$ ipython --no-banner

In [1]: import numpy as np

In [2]: np.set_printoptions(precision=3, suppress=True, linewidth=100, legacy="1.25")

In [3]: X = np.loadtxt("case6.csv", delimiter=",")

In [4]: X
Out[4]: 
array([[  0.,   0., -12.,  -8.,  -4.],
       [  0.,   0., -21., -14.,  -7.],
       [  0.,   0.,  18.,  12.,   6.],
       [  0.,   0.,  15.,  10.,   5.],
       [  0.,   0.,  18.,  12.,   6.],
       [  0.,   0.,  27.,  18.,   9.]])

In [5]: # looks like rank 1

In [6]: Uu, s, Vh = np.linalg.svd(X)

In [7]: vecs = Vh[:(s > 1e-8).sum()]

In [8]: rng = np.random.default_rng(9084)

In [9]: vec = X[3] + 3 * X[1] + rng.integers(2) * np.eye(5)[0]

In [10]: vec
Out[10]: array([  0.,   0., -48., -32., -16.])

In [11]: np.diag(vecs.T @ vecs)
Out[11]: array([0.   , 0.   , 0.643, 0.286, 0.071])

In [12]: np.linalg.matrix_rank(np.vstack([X, vec]))
Out[12]: 1

In [13]: Uu, s, Vh = np.linalg.svd(X)

In [14]: np.argmax(s[:-1] / (s[1:] + 1e-6)) + 1
Out[14]: 1

In [15]: other = Uu[:, :1] @ np.diag(s[:1]) @ Vh[:1]

In [16]: np.linalg.matrix_rank(other)
Out[16]: 1

In [17]: round(float(np.linalg.norm(X - other, 2)), 3), np.round(s[1], 3)
Out[17]: (0.0, 0.0)

In [18]: round(np.linalg.norm(X - other) / np.linalg.norm(X), 3)
Out[18]: 0.0

In [19]: np.linalg.matrix_rank(X, rtol=0.05)
Out[19]: 1

In [20]: np.round(np.abs(X - other).max(), 3)
Out[20]: 0.0

In [21]: other
Out[21]: 
array([[  0.,   0., -12.,  -8.,  -4.],
       [  0.,   0., -21., -14.,  -7.],
       [  0.,   0.,  18.,  12.,   6.],
       [  0.,   0.,  15.,  10.,   5.],
       [  0.,   0.,  18.,  12.,   6.],
       [  0.,   0.,  27.,  18.,   9.]])

In [22]: w1 = np.array([[-1, 0, 0, 1, 2, -1],
    ...:     [0, -2, -2, 2, 2, -1],
    ...:     [0, 2, 2, 1, -1, 2],
    ...:     [-1, 2, -2, -2, -1, 1],
    ...:     [0, -1, -1, -2, -2, 0]])

In [23]: c = np.array([-1, 2, 2, 2, 1, 1])

In [24]: act = np.maximum(X @ w1 + c, 0)

In [25]: act
Out[25]: 
array([[ 7.,  0.,  0., 14., 29.,  0.],
       [13.,  0.,  0., 23., 50.,  0.],
       [ 0., 56.,  8.,  0.,  0., 49.],
       [ 0., 47.,  7.,  0.,  0., 41.],
       [ 0., 56.,  8.,  0.,  0., 49.],
       [ 0., 83., 11.,  0.,  0., 73.]])

In [26]: (act > 0).astype(int)
Out[26]: 
array([[1, 0, 0, 1, 1, 0],
       [1, 0, 0, 1, 1, 0],
       [0, 1, 1, 0, 0, 1],
       [0, 1, 1, 0, 0, 1],
       [0, 1, 1, 0, 0, 1],
       [0, 1, 1, 0, 0, 1]])

In [27]: np.linalg.matrix_rank(act)
Out[27]: 4

In [28]: W2 = np.array([[-5, -8, 7],
    ...:     [-3, -5, 4],
    ...:     [-8, 8, 8],
    ...:     [6, 4, -6],
    ...:     [-8, -6, 0],
    ...:     [0, -4, 1]])

In [29]: (act @ W2).round(6).argmax(axis=1)
Out[29]: array([2, 2, 2, 2, 2, 2])

In [30]: act @ W2
Out[30]: 
array([[-183., -174.,  -35.],
       [-327., -312.,  -47.],
       [-232., -412.,  337.],
       [-197., -343.,  285.],
       [-232., -412.,  337.],
       [-337., -619.,  493.]])

In [31]: w1 @ W2
Out[31]: 
array([[ -5,   4, -14],
       [ 18,  -6, -37],
       [ -8,   8,  20],
       [ 11, -24,  -2],
       [ 15,   1,   0]])

In [32]: np.abs(np.diag(np.linalg.qr(act)[1])) > 1e-9
Out[32]: array([ True,  True,  True,  True, False, False])

In [33]: np.unique(act.round(6), axis=0).shape
Out[33]: (5, 6)

In [34]: round(np.trace(np.linalg.pinv(act) @ act), 3)
Out[34]: 4.0

In [35]: X @ np.linalg.pinv(X) @ X
Out[35]: 
array([[  0.,   0., -12.,  -8.,  -4.],
       [  0.,   0., -21., -14.,  -7.],
       [  0.,   0.,  18.,  12.,   6.],
       [  0.,   0.,  15.,  10.,   5.],
       [  0.,   0.,  18.,  12.,   6.],
       [  0.,   0.,  27.,  18.,   9.]])

In [36]: np.round(np.trace(np.linalg.pinv(X) @ X), 3)
Out[36]: 1.0

In [37]: np.abs(np.diag(np.linalg.qr(X)[1])) > 1e-9
Out[37]: array([False, False,  True, False, False])

In [38]: np.linalg.lstsq(X[:-1].T, X[-1])[2]
Out[38]: 1

In [39]: np.unique(X.round(6), axis=0).shape
Out[39]: (5, 5)

In [40]: np.allclose(X[:-1].T @ np.linalg.lstsq(X[:-1].T, X[-1])[0], X[-1])
Out[40]: True

In [41]: J = np.load("w.npy")

In [42]: J
Out[42]: 
array([[-0.032,  0.342, -0.145,  0.539,  0.302, -0.033,  0.363],
       [ 0.385, -0.762,  0.248,  0.303, -0.121, -0.13 ,  0.204],
       [-0.257, -0.032, -0.299,  0.002, -0.17 , -0.034,  0.471],
       [-0.514, -0.169,  0.402, -0.043, -0.002,  0.59 , -0.125],
       [ 0.032,  0.024,  0.049, -0.344, -0.138, -0.109, -0.081],
       [ 0.289,  0.317,  0.261, -0.028, -0.191, -0.288, -0.339],
       [-0.257, -0.032, -0.299,  0.22 , -0.801, -0.037, -0.084],
       [ 0.353,  0.051, -0.131,  0.306,  0.001,  0.599, -0.147],
       [ 0.289,  0.369,  0.451, -0.14 , -0.38 ,  0.242,  0.544],
       [-0.353, -0.051,  0.389,  0.002,  0.124, -0.296,  0.255],
       [-0.193,  0.172,  0.368,  0.579, -0.097, -0.179, -0.28 ]])

In [43]: # orthonormal columns

In [44]: T = np.stack([J, 4 * J, J[::-1]])

In [45]: np.linalg.norm(T, axis=(1, 2))
Out[45]: array([ 2.646, 10.583,  2.646])

In [46]: np.einsum("bij,cij->bc", T, T)
Out[46]: 
array([[  7.   ,  28.   ,   1.495],
       [ 28.   , 112.   ,   5.981],
       [  1.495,   5.981,   7.   ]])

In [47]: W0 = np.load("m.npy")

In [48]: W0
Out[48]: 
array([[ 1.,  0.,  0., -1.],
       [ 2.,  2.,  0.,  2.],
       [ 2.,  0.,  2.,  2.],
       [ 0.,  0.,  0.,  2.]])

In [49]: z = rng.permutation(4)

In [50]: other = W0[:, z] * rng.choice([-1, 1], 4)

In [51]: other
Out[51]: 
array([[ 1., -0.,  0.,  1.],
       [ 2., -0.,  2., -2.],
       [ 2., -2.,  0., -2.],
       [ 0., -0.,  0., -2.]])

In [52]: Uu, _, Vh = np.linalg.svd(W0.T @ other)

In [53]: np.round(Uu @ Vh, 3) + 0
Out[53]: 
array([[ 1.,  0.,  0.,  0.],
       [ 0.,  0.,  1.,  0.],
       [ 0., -1.,  0.,  0.],
       [ 0.,  0.,  0., -1.]])

In [54]: np.round(np.linalg.lstsq(W0, other)[0], 3) + 0
Out[54]: 
array([[ 1.,  0.,  0.,  0.],
       [ 0.,  0.,  1.,  0.],
       [ 0., -1.,  0.,  0.],
       [ 0.,  0.,  0., -1.]])

In [55]: f = np.array([1, 0, -2])

In [56]: np.array([np.convolve(row, f, "same") for row in other])
Out[56]: 
array([[ 0., -2.,  1.,  0.],
       [ 0., -2., -2., -4.],
       [-2., -4.,  2.,  0.],
       [ 0.,  0., -2.,  0.]])

In [57]: np.polyval(f, other[3])
Out[57]: array([-2., -2., -2.,  2.])

In [58]: np.cross(other[3, :3], other[0, :3])
Out[58]: array([0., 0., 0.])

In [59]: vec = np.array([-2, -3, 2, -3])

In [60]: target = W0 @ vec

In [61]: c, lr = np.zeros(4), 1 / np.linalg.norm(W0, 2) ** 2

In [62]: for i in range(8):
    ...:     c -= lr * W0.T @ (W0 @ c - target)
    ...:     if i % 2 == 0: print(i, round(np.linalg.norm(W0 @ c - target), 3))
    ...: 
0 5.843
2 3.903
4 2.612
6 1.754

In [63]: c
Out[63]: array([-1.771, -2.934,  1.077, -2.837])

In [64]: other = np.array([[-2, -2, 0], [1, 0, -3]])

In [65]: W2 = np.kron(other, W0)

In [66]: W2
Out[66]: 
array([[-2., -0., -0.,  2., -2., -0., -0.,  2.,  0.,  0.,  0., -0.],
       [-4., -4., -0., -4., -4., -4., -0., -4.,  0.,  0.,  0.,  0.],
       [-4., -0., -4., -4., -4., -0., -4., -4.,  0.,  0.,  0.,  0.],
       [-0., -0., -0., -4., -0., -0., -0., -4.,  0.,  0.,  0.,  0.],
       [ 1.,  0.,  0., -1.,  0.,  0.,  0., -0., -3., -0., -0.,  3.],
       [ 2.,  2.,  0.,  2.,  0.,  0.,  0.,  0., -6., -6., -0., -6.],
       [ 2.,  0.,  2.,  2.,  0.,  0.,  0.,  0., -6., -0., -6., -6.],
       [ 0.,  0.,  0.,  2.,  0.,  0.,  0.,  0., -0., -0., -0., -6.]])

In [67]: np.linalg.matrix_rank(W2)
Out[67]: 8

In [68]: round(float(np.linalg.norm(W2, 2)), 3), round(float(np.linalg.norm(other, 2) * np.linalg.norm(W0, 2)), 3)
Out[68]: (15.657, 15.657)

In [69]: cov = W0.T @ W0

In [70]: np.diag(cov)
Out[70]: array([ 9.,  4.,  4., 13.])

In [71]: np.linalg.eigvalsh(cov)[::-1]
Out[71]: array([21.817,  4.   ,  4.   ,  0.183])

In [72]: np.linalg.matrix_rank(cov)
Out[72]: 4

In [73]: np.trace(cov), (W0 ** 2).sum()
Out[73]: (30.0, 30.0)

In [74]: other = np.array([[2, 0], [0, 2], [1, 0]])

In [75]: F = np.kron(np.eye(3, dtype=int), other)

In [76]: F
Out[76]: 
array([[2, 0, 0, 0, 0, 0],
       [0, 2, 0, 0, 0, 0],
       [1, 0, 0, 0, 0, 0],
       [0, 0, 2, 0, 0, 0],
       [0, 0, 0, 2, 0, 0],
       [0, 0, 1, 0, 0, 0],
       [0, 0, 0, 0, 2, 0],
       [0, 0, 0, 0, 0, 2],
       [0, 0, 0, 0, 1, 0]])

In [77]: proj = F @ np.linalg.solve(F.T @ F, F.T)

In [78]: np.trace(proj)
Out[78]: 6.0

In [79]: np.linalg.matrix_rank(np.eye(9) - proj)
Out[79]: 3

In [80]: other = np.array([[1, 3, 1, 1, 0, 3, 3],
    ...:     [0, 0, 1, 0, 0, 3, 0],
    ...:     [3, 1, 3, 0, 0, 2, 1],
    ...:     [2, 1, 1, 3, 3, 0, 3],
    ...:     [1, 2, 3, 1, 2, 0, 0],
    ...:     [2, 1, 2, 1, 1, 1, 0],
    ...:     [2, 2, 0, 3, 1, 0, 2]])

In [81]: W2 = np.array([[0, 0, 1, 2], [-1, 2, -1, 2], [-2, -2, 0, -1], [2, 1, -2, -1]])

In [82]: K = np.block([[other, np.zeros((7, 4))], [np.zeros((4, 7)), W2]])

In [83]: K
Out[83]: 
array([[ 1.,  3.,  1.,  1.,  0.,  3.,  3.,  0.,  0.,  0.,  0.],
       [ 0.,  0.,  1.,  0.,  0.,  3.,  0.,  0.,  0.,  0.,  0.],
       [ 3.,  1.,  3.,  0.,  0.,  2.,  1.,  0.,  0.,  0.,  0.],
       [ 2.,  1.,  1.,  3.,  3.,  0.,  3.,  0.,  0.,  0.,  0.],
       [ 1.,  2.,  3.,  1.,  2.,  0.,  0.,  0.,  0.,  0.,  0.],
       [ 2.,  1.,  2.,  1.,  1.,  1.,  0.,  0.,  0.,  0.,  0.],
       [ 2.,  2.,  0.,  3.,  1.,  0.,  2.,  0.,  0.,  0.,  0.],
       [ 0.,  0.,  0.,  0.,  0.,  0.,  0.,  0.,  0.,  1.,  2.],
       [ 0.,  0.,  0.,  0.,  0.,  0.,  0., -1.,  2., -1.,  2.],
       [ 0.,  0.,  0.,  0.,  0.,  0.,  0., -2., -2.,  0., -1.],
       [ 0.,  0.,  0.,  0.,  0.,  0.,  0.,  2.,  1., -2., -1.]])

In [84]: # 2 blocks once reordered

In [85]: f = np.array([4, 1])

In [86]: np.convolve(W0[1], f)
Out[86]: array([ 8., 10.,  2.,  8.,  2.])

In [87]: np.cross(W0[1, :3], W0[2, :3])
Out[87]: array([ 4., -4., -4.])

In [88]: (np.linalg.matrix_power((K != 0) + (K.T != 0) + np.eye(11), 11) > 0).astype(int)
Out[88]: 
array([[1, 1, 1, 1, 1, 1, 1, 0, 0, 0, 0],
       [1, 1, 1, 1, 1, 1, 1, 0, 0, 0, 0],
       [1, 1, 1, 1, 1, 1, 1, 0, 0, 0, 0],
       [1, 1, 1, 1, 1, 1, 1, 0, 0, 0, 0],
       [1, 1, 1, 1, 1, 1, 1, 0, 0, 0, 0],
       [1, 1, 1, 1, 1, 1, 1, 0, 0, 0, 0],
       [1, 1, 1, 1, 1, 1, 1, 0, 0, 0, 0],
       [0, 0, 0, 0, 0, 0, 0, 1, 1, 1, 1],
       [0, 0, 0, 0, 0, 0, 0, 1, 1, 1, 1],
       [0, 0, 0, 0, 0, 0, 0, 1, 1, 1, 1],
       [0, 0, 0, 0, 0, 0, 0, 1, 1, 1, 1]])

In [89]: (K != 0).astype(int)
Out[89]: 
array([[1, 1, 1, 1, 0, 1, 1, 0, 0, 0, 0],
       [0, 0, 1, 0, 0, 1, 0, 0, 0, 0, 0],
       [1, 1, 1, 0, 0, 1, 1, 0, 0, 0, 0],
       [1, 1, 1, 1, 1, 0, 1, 0, 0, 0, 0],
       [1, 1, 1, 1, 1, 0, 0, 0, 0, 0, 0],
       [1, 1, 1, 1, 1, 1, 0, 0, 0, 0, 0],
       [1, 1, 0, 1, 1, 0, 1, 0, 0, 0, 0],
       [0, 0, 0, 0, 0, 0, 0, 0, 0, 1, 1],
       [0, 0, 0, 0, 0, 0, 0, 1, 1, 1, 1],
       [0, 0, 0, 0, 0, 0, 0, 1, 1, 0, 1],
       [0, 0, 0, 0, 0, 0, 0, 1, 1, 1, 1]])

In [90]: K @ K
Out[90]: 
array([[18., 14., 14., 16.,  9., 17., 13.,  0.,  0.,  0.,  0.],
       [ 9.,  4.,  9.,  3.,  3.,  5.,  1.,  0.,  0.,  0.,  0.],
       [18., 16., 17.,  8.,  3., 20., 14.,  0.,  0.,  0.,  0.],
       [20., 22., 18., 23., 18., 11., 22.,  0.,  0.,  0.,  0.],
       [14., 11., 19.,  6.,  7., 15.,  9.,  0.,  0.,  0.,  0.],
       [13., 12., 15.,  7.,  6., 14., 11.,  0.,  0.,  0.,  0.],
       [13., 15., 10., 18., 13., 12., 19.,  0.,  0.,  0.,  0.],
       [ 0.,  0.,  0.,  0.,  0.,  0.,  0.,  2.,  0., -4., -3.],
       [ 0.,  0.,  0.,  0.,  0.,  0.,  0.,  4.,  8., -7.,  1.],
       [ 0.,  0.,  0.,  0.,  0.,  0.,  0.,  0., -5.,  2., -7.],
       [ 0.,  0.,  0.,  0.,  0.,  0.,  0.,  1.,  5.,  3.,  9.]])
